$ python -q
>>> import numpy as np
>>> import numpy.linalg as la
>>> np.set_printoptions(precision=2, suppress=True, linewidth=160)
>>> rnd = lambda a: np.round(a, 2) + 0
>>> W0 = np.loadtxt("a.csv", delimiter=",")
>>> W0
array([[0., 1., 1., 2., 2., 4., 2., 4., 2., 2.],
       [1., 2., 2., 3., 3., 5., 3., 5., 3., 3.],
       [1., 2., 2., 3., 3., 5., 3., 5., 3., 3.],
       [2., 3., 3., 4., 4., 6., 4., 6., 4., 4.],
       [1., 2., 2., 3., 3., 5., 3., 5., 3., 3.],
       [2., 3., 3., 4., 4., 6., 4., 6., 4., 4.],
       [0., 1., 1., 2., 2., 4., 2., 4., 2., 2.],
       [0., 1., 1., 2., 2., 4., 2., 4., 2., 2.],
       [0., 1., 1., 2., 2., 4., 2., 4., 2., 2.],
       [0., 1., 1., 2., 2., 4., 2., 4., 2., 2.],
       [2., 3., 3., 4., 4., 6., 4., 6., 4., 4.],
       [1., 2., 2., 3., 3., 5., 3., 5., 3., 3.],
       [0., 1., 1., 2., 2., 4., 2., 4., 2., 2.]])
>>> r0, v = W0[12], W0[8]
>>> r0 @ r0
np.float64(54.0)
>>> pr = (r0 @ v) / (r0 @ r0) * r0
>>> rnd(la.norm(r0 + v) ** 2 + la.norm(r0 - v) ** 2)
np.float64(216.0)
>>> np.outer(r0, v)
array([[ 0.,  0.,  0.,  0.,  0.,  0.,  0.,  0.,  0.,  0.],
       [ 0.,  1.,  1.,  2.,  2.,  4.,  2.,  4.,  2.,  2.],
       [ 0.,  1.,  1.,  2.,  2.,  4.,  2.,  4.,  2.,  2.],
       [ 0.,  2.,  2.,  4.,  4.,  8.,  4.,  8.,  4.,  4.],
       [ 0.,  2.,  2.,  4.,  4.,  8.,  4.,  8.,  4.,  4.],
       [ 0.,  4.,  4.,  8.,  8., 16.,  8., 16.,  8.,  8.],
       [ 0.,  2.,  2.,  4.,  4.,  8.,  4.,  8.,  4.,  4.],
       [ 0.,  4.,  4.,  8.,  8., 16.,  8., 16.,  8.,  8.],
       [ 0.,  2.,  2.,  4.,  4.,  8.,  4.,  8.,  4.,  4.],
       [ 0.,  2.,  2.,  4.,  4.,  8.,  4.,  8.,  4.,  4.]])
